>>> import numpy as np
>>> np.set_printoptions(suppress=True, linewidth=200)
>>> def rd(a):
...     return np.round(a, 4) + 0
... 
>>> J = np.load("a.npy")
>>> print(J)
[[ 6 -7 -1  8 -3]
 [-3  6 -7 -1  8]
 [ 8 -3  6 -7 -1]
 [-1  8 -3  6 -7]
 [-7 -1  8 -3  6]]
>>> print(J @ np.ones(5))
[3. 3. 3. 3. 3.]
>>> print(J @ (-1.0) ** np.arange(5))
[  1.  -7.  23. -25.  11.]
>>> print(np.allclose(J @ J.T, J.T @ J))
True
>>> print(rd(np.fft.fft(J[0])))
[ 3.    +0.j     -2.7533+9.0943j 16.2533-6.2084j 16.2533+6.2084j -2.7533-9.0943j]
>>> print((J @ J)[0])
[  62  -14  -11  119 -147]
>>> print(rd(np.sort(np.abs(np.fft.fft(J[0])))), rd(np.sort(np.linalg.svd(J, compute_uv=False))))
[ 3.      9.5019  9.5019 17.3987 17.3987] [ 3.      9.5019  9.5019 17.3987 17.3987]
>>> rng = np.random.default_rng(29)
>>> idx = rng.permutation(5)
>>> print(idx)
[3 4 2 0 1]
>>> Y = J[idx][:, idx]
>>> print(rd(np.linalg.det(Y)), rd(np.linalg.det(J[idx])))
81993.0 81993.0
>>> print(Y)
[[ 6 -7 -3 -1  8]
 [-3  6  8 -7 -1]
 [-7 -1  6  8 -3]
 [ 8 -3 -1  6 -7]
 [-1  8 -7 -3  6]]
>>> print(rd(np.sort(np.abs(np.linalg.eigvals(Y)))))
[ 3.      9.5019  9.5019 17.3987 17.3987]
>>> Q, V = np.linalg.qr(Y[:, :4])[0], np.linalg.qr(Y[:, 4:])[0]
>>> sv = np.linalg.svd(Q.T @ V, compute_uv=False)
>>> print(rd(sv))
[0.8804]
>>> print(rd(np.linalg.norm(Q @ Q.T - V @ V.T, 2)))
1.0
>>> F = np.loadtxt("run19.csv", delimiter=",")
>>> print(F)
[[ 3.25 -1.82 -1.12 -0.47  1.42 -0.65  1.65  1.12 -1.11 -0.79  2.23 -0.18]
 [ 0.3  -2.07 -2.48 -0.71  1.18  0.79  1.68  2.48 -2.65  2.24  1.04  3.03]
 [ 1.52 -0.28 -1.04 -0.12  0.64 -0.44  1.28  1.04 -0.44 -0.24  0.8  -0.12]
 [-0.97 -0.01  0.79  0.04 -0.39  0.33 -0.95 -0.79  0.23  0.14 -0.43  0.12]]
>>> r = np.linalg.matrix_rank(F)
>>> print(r)
3
>>> null = np.linalg.svd(F)[2][r:].T
>>> print(np.linalg.matrix_rank(F.T @ F), np.linalg.matrix_rank(F @ F.T))
3 3
>>> print([int(np.linalg.matrix_rank(F[:i])) for i in range(1, len(F) + 1)])
[1, 2, 3, 3]
>>> Uu, sv, vt = np.linalg.svd(F)
>>> print(np.argmax(sv[:-1] / (sv[1:] + 1e-6)) + 1)
3
>>> print(rd(sv))
[7.9125 4.4733 1.2925 0.    ]
>>> Y = Uu[:, :3] @ np.diag(sv[:3]) @ vt[:3]
>>> print(rd(Y))
[[ 3.25 -1.82 -1.12 -0.47  1.42 -0.65  1.65  1.12 -1.11 -0.79  2.23 -0.18]
 [ 0.3  -2.07 -2.48 -0.71  1.18  0.79  1.68  2.48 -2.65  2.24  1.04  3.03]
 [ 1.52 -0.28 -1.04 -0.12  0.64 -0.44  1.28  1.04 -0.44 -0.24  0.8  -0.12]
 [-0.97 -0.01  0.79  0.04 -0.39  0.33 -0.95 -0.79  0.23  0.14 -0.43  0.12]]
>>> print(rd(np.abs(F - Y).max()))
0.0
>>> print(np.linalg.matrix_rank(F, rtol=0.05))
3
>>> print(np.linalg.matrix_rank(Y))
3
>>> M = np.loadtxt("x.csv", delimiter=",")
>>> print(M)
[[2. 5. 5. 0. 5.]
 [2. 0. 0. 0. 0.]
 [1. 3. 1. 0. 3.]
 [2. 3. 3. 0. 3.]
 [3. 3. 5. 1. 3.]
 [4. 0. 3. 3. 0.]
 [2. 0. 0. 0. 0.]
 [3. 5. 7. 1. 5.]
 [4. 5. 9. 3. 5.]
 [3. 1. 3. 1. 1.]
 [4. 3. 7. 3. 3.]
 [2. 0. 0. 0. 0.]
 [1. 5. 3. 0. 5.]
 [4. 0. 3. 3. 0.]
 [4. 0. 3. 3. 0.]
 [3. 0. 1. 1. 0.]
 [3. 1. 3. 1. 1.]
 [4. 1. 5. 3. 1.]
 [1. 1. 0. 0. 1.]
 [4. 0. 3. 3. 0.]
 [4. 5. 9. 3. 5.]
 [4. 1. 5. 3. 1.]
 [4. 5. 9. 3. 5.]
 [1. 3. 1. 0. 3.]
 [1. 0. 0. 0. 0.]
 [2. 0. 0. 0. 0.]]
>>> Xs = M - M.mean(axis=0)
>>> V = np.linalg.svd(Xs)[2][:4]
>>> Y = Xs - Xs @ V.T @ V
>>> print(rd(np.linalg.norm(Y) / np.linalg.norm(Xs)))
0.0
>>> print(rd((Xs @ V.T).std(axis=0)))
[3.8265 2.165  0.4165 0.2213]
>>> print(np.linalg.norm(Y, axis=1).round(6).argmax())
0
>>> u = np.array([0, 2, 1, 1, 2, 2, 1, 2, 0])
>>> W0 = np.array([np.roll(u, i) for i in range(9)])
>>> print(W0)
[[0 2 1 1 2 2 1 2 0]
 [0 0 2 1 1 2 2 1 2]
 [2 0 0 2 1 1 2 2 1]
 [1 2 0 0 2 1 1 2 2]
 [2 1 2 0 0 2 1 1 2]
 [2 2 1 2 0 0 2 1 1]
 [1 2 2 1 2 0 0 2 1]
 [1 1 2 2 1 2 0 0 2]
 [2 1 1 2 2 1 2 0 0]]
>>> print(rd(np.linalg.det(W0)))
5291.0
>>> print(np.allclose(W0, W0.T))
False
>>> print(np.linalg.matrix_power(W0, 4))
[[1602 1654 1640 1577 1636 1636 1589 1654 1653]
 [1653 1602 1654 1640 1577 1636 1636 1589 1654]
 [1654 1653 1602 1654 1640 1577 1636 1636 1589]
 [1589 1654 1653 1602 1654 1640 1577 1636 1636]
 [1636 1589 1654 1653 1602 1654 1640 1577 1636]
 [1636 1636 1589 1654 1653 1602 1654 1640 1577]
 [1577 1636 1636 1589 1654 1653 1602 1654 1640]
 [1640 1577 1636 1636 1589 1654 1653 1602 1654]
 [1654 1640 1577 1636 1636 1589 1654 1653 1602]]
>>> print(np.trace(W0))
0
>>> Y = np.array([[1, 3],
...     [0, 0],
...     [7, 7],
...     [1, 2],
...     [7, 4],
...     [9, 8],
...     [9, 9],
...     [3, 3],
...     [7, 0]])
>>> print(Y.T @ W0.T)
[[55 75 51 53 60 39 43 56 52]
 [48 57 46 34 48 38 33 41 51]]
>>> Y @ W0
Traceback (most recent call last):
  File "<python-input-54>", line 1, in <module>
    Y @ W0
    ~~^~~~
ValueError: matmul: Input operand 1 has a mismatch in its core dimension 0, with gufunc signature (n?,k),(k,m?)->(n?,m?) (size 9 is different from 2)
>>> print(np.linalg.matrix_rank(W0 @ Y))
2
>>> w1 = np.array([[7, -5, -5, 4],
...     [-8, 7, -6, -9],
...     [5, -8, 1, -4],
...     [4, 8, 3, 3],
...     [8, -2, -8, 0],
...     [5, 9, 2, -7],
...     [9, 5, 2, -2],
...     [6, -9, -6, 2],
...     [2, 3, -1, -8]])
>>> c = np.array([0, 1, 2, 1])
>>> H = np.maximum(W0 @ w1 + c, 0)
>>> print((H > 0).astype(int))
[[1 1 0 0]
 [1 1 0 0]
 [1 1 0 0]
 [1 1 0 0]
 [1 1 0 0]
 [1 1 0 0]
 [1 0 0 0]
 [1 1 0 0]
 [1 1 0 0]]
>>> print(rd((H > 0).mean(axis=0)))
[1.     0.8889 0.     0.    ]
>>> print(np.linalg.matrix_rank(H))
2
>>> W2 = np.array([[-1, 7], [-6, -6], [-3, -9], [-5, -4]])
>>> print(H @ W2)
[[-136  184]
 [-156  324]
 [-121  415]
 [ -85  211]
 [ -57  303]
 [-139  157]
 [ -35  245]
 [-189  123]
 [-184  280]]
>>> print((H @ W2).round(6).argmax(axis=1))
[1 1 1 1 1 1 1 1 1]
>>> print(w1 @ W2)
[[ 18 108]
 [ 29  -8]
 [ 60  90]
 [-76 -59]
 [ 28 140]
 [-30  -9]
 [-35  23]
 [ 56 142]
 [ 23  37]]
>>> Q, V = np.linalg.qr(W0[:, :1])[0], np.linalg.qr(W0[:, 1:])[0]
>>> sv = np.linalg.svd(Q.T @ V, compute_uv=False)
>>> print(rd(np.degrees(np.arccos(sv.clip(0, 1)))))
[27.1798]
>>> Q, Rm = np.linalg.qr(W0)
>>> print(np.allclose(Rm.T @ Rm, W0.T @ W0))
True
>>> print(rd(Q @ Rm))
[[0. 2. 1. 1. 2. 2. 1. 2. 0.]
 [0. 0. 2. 1. 1. 2. 2. 1. 2.]
 [2. 0. 0. 2. 1. 1. 2. 2. 1.]
 [1. 2. 0. 0. 2. 1. 1. 2. 2.]
 [2. 1. 2. 0. 0. 2. 1. 1. 2.]
 [2. 2. 1. 2. 0. 0. 2. 1. 1.]
 [1. 2. 2. 1. 2. 0. 0. 2. 1.]
 [1. 1. 2. 2. 1. 2. 0. 0. 2.]
 [2. 1. 1. 2. 2. 1. 2. 0. 0.]]
>>> data = np.array([[-0.4, -2.2, 0.9, 0.6, 0.0, -0.6],
...     [0.2, 0.9, 0.0, -0.5, 0.0, -0.9],
...     [0.2, -0.7, -0.9, 1.1, 0.8, -0.3],
...     [1.1, 0.1, 0.5, 1.9, -0.5, 0.3],
...     [-0.9, 0.5, -1.2, -1.1, 1.5, 0.7],
...     [-0.7, 0.1, 1.5, -1.1, 0.3, 0.3],
...     [0.1, 0.1, 1.1, -1.6, 1.1, -0.2],
...     [-0.6, -1.1, 0.8, -0.4, -0.5, -1.0],
...     [0.0, 1.1, 1.4, 1.2, -1.4, -0.7],
...     [0.3, -0.5, -0.6, -0.4, -0.7, 0.0],
...     [-0.6, -0.1, 1.7, -0.1, 0.8, 0.4],
...     [0.9, -1.0, 0.5, 0.8, 0.3, -0.2]])
>>> data[11] = data[8] + 0.1 * rng.normal(size=6)
>>> print(rd(data))
[[-0.4    -2.2     0.9     0.6     0.     -0.6   ]
 [ 0.2     0.9     0.     -0.5     0.     -0.9   ]
 [ 0.2    -0.7    -0.9     1.1     0.8    -0.3   ]
 [ 1.1     0.1     0.5     1.9    -0.5     0.3   ]
 [-0.9     0.5    -1.2    -1.1     1.5     0.7   ]
 [-0.7     0.1     1.5    -1.1     0.3     0.3   ]
 [ 0.1     0.1     1.1    -1.6     1.1    -0.2   ]
 [-0.6    -1.1     0.8    -0.4    -0.5    -1.    ]
 [ 0.      1.1     1.4     1.2    -1.4    -0.7   ]
 [ 0.3    -0.5    -0.6    -0.4    -0.7     0.    ]
 [-0.6    -0.1     1.7    -0.1     0.8     0.4   ]
 [-0.0165  1.0832  1.4063  1.1774 -1.3703 -0.7049]]
>>> x = np.array([0, 1, 2, -2, -3, 3])
>>> y = data @ x
>>> print(rd(y))
[-3.4    -0.8    -8.     -0.3    -2.1     5.3     1.6    -0.2     3.6     1.2     2.3     3.5371]
>>> print(rd(np.linalg.lstsq(data, y)[0]))
[ 0.  1.  2. -2. -3.  3.]
>>> y = y + 0.1 * rng.normal(size=12)
>>> print(rd(y))
[-3.3432 -0.8657 -8.0361 -0.3856 -2.267   5.0768  1.606  -0.2831  3.5245  1.1419  2.3418  3.5939]
>>> c, *_ = np.linalg.lstsq(data, y)
>>> print(c.round())
[ 0.  1.  2. -2. -3.  3.]
>>> W2 = data[[5, 1]].astype(float)
>>> for _ in range(6):
...     idx = np.linalg.norm(data[:, None] - W2, axis=-1).argmin(axis=1)
...     W2 = np.array([data[idx == j].mean(axis=0) for j in range(2)])
... 
>>> print(idx)
[0 1 1 1 1 0 0 0 1 1 0 1]
>>> print(np.abs(W2[1] - W2[0]).argmax())
2
>>> print(np.bincount(idx))
[5 7]
>>> Y = np.array([[1, 0, 2, 0, 1, 0],
...     [0, 1, 3, 2, 2, 1],
...     [1, 0, 1, 2, 3, 3],
...     [2, 2, 2, 3, 1, 0],
...     [2, 1, 2, 0, 2, 3],
...     [0, 2, 3, 3, 2, 0]])
>>> W2 = np.array([[0, 1, 0], [-1, 0, 3], [0, -1, -3]])
>>> mat = np.block([[Y, np.array([[3, 3, 1], [3, 2, 2], [0, 2, 1], [0, 1, 3], [0, 1, 3], [0, 1, 3]])], [np.zeros((3, 6)), W2]])
>>> print(mat)
[[ 1.  0.  2.  0.  1.  0.  3.  3.  1.]
 [ 0.  1.  3.  2.  2.  1.  3.  2.  2.]
 [ 1.  0.  1.  2.  3.  3.  0.  2.  1.]
 [ 2.  2.  2.  3.  1.  0.  0.  1.  3.]
 [ 2.  1.  2.  0.  2.  3.  0.  1.  3.]
 [ 0.  2.  3.  3.  2.  0.  0.  1.  3.]
 [ 0.  0.  0.  0.  0.  0.  0.  1.  0.]
 [ 0.  0.  0.  0.  0.  0. -1.  0.  3.]
 [ 0.  0.  0.  0.  0.  0.  0. -1. -3.]]
>>> print(rd(np.linalg.norm(mat, "nuc")))
30.7128
>>> print(rd(np.linalg.norm(mat[5] - mat[4])))
4.899
>>> print(mat[5] @ mat[4])
22.0
>>> x = np.array([-3, 1, 2, -4, -1, -2, -3, -4, 1])
>>> print(mat @ x)
[-20. -20. -25. -14. -10.  -7.  -4.   6.   1.]
>>> print((mat @ x).argmax())
7
>>> print(mat @ (2 * x))
[-40. -40. -50. -28. -20. -14.  -8.  12.   2.]
>>> print(mat * x)
[[ -3.   0.   4.  -0.  -1.  -0.  -9. -12.   1.]
 [ -0.   1.   6.  -8.  -2.  -2.  -9.  -8.   2.]
 [ -3.   0.   2.  -8.  -3.  -6.  -0.  -8.   1.]
 [ -6.   2.   4. -12.  -1.  -0.  -0.  -4.   3.]
 [ -6.   1.   4.  -0.  -2.  -6.  -0.  -4.   3.]
 [ -0.   2.   6. -12.  -2.  -0.  -0.  -4.   3.]
 [ -0.   0.   0.  -0.  -0.  -0.  -0.  -4.   0.]
 [ -0.   0.   0.  -0.  -0.  -0.   3.  -0.   3.]
 [ -0.   0.   0.  -0.  -0.  -0.  -0.   4.  -3.]]
>>> print((mat * x).sum(axis=1))
[-20. -20. -25. -14. -10.  -7.  -4.   6.   1.]
>>> print(np.linalg.norm(mat @ x) <= np.linalg.norm(mat, 2) * np.linalg.norm(x) + 1e-9)
True
>>> idx = rng.permutation(9)
>>> Y = mat[:, idx] * rng.choice([-1, 1], 9)
>>> print(Y)
[[ 0.  1.  1.  1. -3.  2. -3.  0.  0.]
 [ 1.  2.  2.  0. -3.  3. -2.  2.  1.]
 [ 0.  1.  3.  1. -0.  1. -2.  2.  3.]
 [ 2.  3.  1.  2. -0.  2. -1.  3.  0.]
 [ 1.  3.  2.  2. -0.  2. -1.  0.  3.]
 [ 2.  3.  2.  0. -0.  3. -1.  3.  0.]
 [ 0.  0.  0.  0. -0.  0. -1.  0.  0.]
 [ 0.  3.  0.  0.  1.  0. -0.  0.  0.]
 [ 0. -3.  0.  0. -0.  0.  1.  0.  0.]]
>>> Uu, _, vt = np.linalg.svd(mat.T @ Y)
>>> print(idx)
[1 8 4 0 6 2 7 3 5]
>>> feats = np.load("test9.npy")
>>> print(rd(feats))
[[-0.1823  0.8144  0.6807 -0.2796 -1.9571  0.7901 -0.5714 -0.6685  0.4862 -0.4133  0.6807 -0.5227  1.1791]
 [ 0.1206 -0.1887 -0.0733  0.1311 -1.5059  0.8237 -1.8571  0.577   0.3516 -0.9653  0.3306 -0.6506  0.7818]
 [ 0.33   -1.2215 -0.9601  0.4672  1.5216 -0.4586 -0.5786  1.3072 -0.3943 -0.1457 -0.6686  0.2272 -1.0072]
 [-0.3642  1.1671  0.8646 -0.4877 -0.2312 -0.19    1.7942 -1.5123  0.0871  0.8013  0.3341  0.2645  0.304 ]
 [ 0.1792 -0.4015 -0.2394  0.2134 -1.2687  0.7582 -1.9862  0.8106  0.2895 -1.0058  0.2211 -0.622   0.6214]
 [ 0.3422 -1.2478 -0.9753  0.4815  1.4279 -0.4035 -0.7194  1.3626 -0.3729 -0.2173 -0.6515  0.1823 -0.9608]
 [ 0.3703 -1.2037 -0.8976  0.4985  0.3729  0.1269 -1.7141  1.5309 -0.1217 -0.7537 -0.3781 -0.2198 -0.386 ]
 [-0.1971  0.4678  0.2915 -0.2387  1.1843 -0.7323  2.0157 -0.8812 -0.2676  1.0127 -0.1843  0.6089 -0.5657]
 [ 0.2257 -0.5759 -0.3772  0.2796 -1.0346  0.684  -2.0517  0.9937  0.2292 -1.0175  0.1214 -0.5829  0.4685]
 [-0.14    0.2583  0.1274 -0.1582  1.4338 -0.8051  1.9048 -0.6545 -0.3325  0.9815 -0.2962  0.6434 -0.7323]
 [ 0.3255 -0.9799 -0.7047  0.4261 -0.2977  0.4123 -2.0058  1.3756  0.0434 -0.9391 -0.1579 -0.4157  0.0096]
 [-0.1619  0.7522  0.6356 -0.2528 -1.9688  0.8126 -0.6914 -0.5827  0.4873 -0.4691  0.6689 -0.5463  1.1758]
 [ 0.3745 -1.2349 -0.9266  0.5069  0.5172  0.061  -1.6217  1.5415 -0.1567 -0.7003 -0.4215 -0.1725 -0.4685]
 [ 0.3761 -1.2519 -0.9431  0.5109  0.6122  0.0167 -1.5548  1.5438 -0.1797 -0.6623 -0.4492 -0.1403 -0.5222]
 [ 0.0528 -0.4049 -0.3791  0.107   1.9185 -0.8787  1.2442  0.1287 -0.4658  0.7175 -0.5741  0.6323 -1.0953]
 [ 0.3248 -0.9771 -0.7024  0.4252 -0.3041  0.4148 -2.0075  1.3733  0.045  -0.9404 -0.1557 -0.4174  0.0134]
 [ 0.3471 -1.0789 -0.7881  0.4597 -0.0459  0.3091 -1.9222  1.4539 -0.019  -0.8813 -0.2442 -0.3467 -0.1413]
 [ 0.2529 -1.0213 -0.8275  0.3711  1.8475 -0.6791  0.1005  0.969  -0.466   0.1898 -0.7024  0.4166 -1.1519]
 [ 0.2192 -0.9244 -0.7594  0.3277  1.9148 -0.7393  0.3373  0.8248 -0.4793  0.3031 -0.6962  0.4726 -1.1733]
 [ 0.3683 -1.1914 -0.8864  0.495   0.3225  0.1495 -1.7437  1.5252 -0.1094 -0.7711 -0.3627 -0.2359 -0.357 ]
 [-0.3577  1.2761  0.9891 -0.499  -1.2664  0.3131  0.9325 -1.4353  0.3354  0.3272  0.618  -0.1101  0.8783]
 [ 0.3684 -1.2882 -0.9906  0.5099  1.0956 -0.2221 -1.127   1.4883 -0.2953 -0.4293 -0.5783  0.0391 -0.7881]
 [ 0.0477  0.0671  0.1236  0.03   -1.7283  0.8703 -1.6383  0.2825  0.4113 -0.8827  0.4466 -0.6602  0.9409]
 [ 0.3673 -1.2876 -0.991   0.5089  1.1171 -0.2333 -1.1041  1.4827 -0.3003 -0.4172 -0.5835  0.0478 -0.7996]
 [ 0.3749 -1.2388 -0.9304  0.5078  0.5376  0.0515 -1.6077  1.5423 -0.1617 -0.6923 -0.4275 -0.1656 -0.4801]
 [ 0.2188 -0.9231 -0.7585  0.3271  1.9155 -0.74    0.3401  0.823  -0.4794  0.3045 -0.6961  0.4732 -1.1734]
 [-0.1432  0.2699  0.1365 -0.1627  1.4212 -0.8017  1.9123 -0.6674 -0.3292  0.9839 -0.2902  0.642  -0.7237]
 [ 0.1539 -0.3088 -0.1668  0.1778 -1.3781  0.7899 -1.9362  0.7102  0.318  -0.9915  0.2703 -0.6368  0.6946]
 [ 0.1806 -0.4066 -0.2434  0.2154 -1.2624  0.7563 -1.9887  0.8161  0.2878 -1.0064  0.2183 -0.621   0.6172]
 [ 0.0129  0.1858  0.214  -0.0177 -1.8089  0.8803 -1.5137  0.1409  0.4337 -0.8321  0.4949 -0.6558  1.0026]
 [ 0.3643 -1.1676 -0.8651  0.4879  0.233   0.1892 -1.7933  1.5126 -0.0875 -0.8007 -0.3347 -0.2639 -0.3051]]
>>> # rows and columns are dependent
>>> Uu, sv, vt = np.linalg.svd(feats)
>>> print(rd(sv))
[12.6022 10.9629  0.      0.      0.      0.      0.      0.      0.      0.      0.      0.      0.    ]
>>> print(np.argmax(sv[:-1] / (sv[1:] + 1e-6)) + 1)
2
>>> Y = Uu[:, :2] @ np.diag(sv[:2]) @ vt[:2]
>>> print(np.linalg.matrix_rank(Y))
2
>>> print(rd(np.linalg.norm(feats - Y, 2)), rd(sv[2]))
0.0 0.0
>>> print(rd(np.linalg.norm(feats - Y) / np.linalg.norm(feats)))
0.0
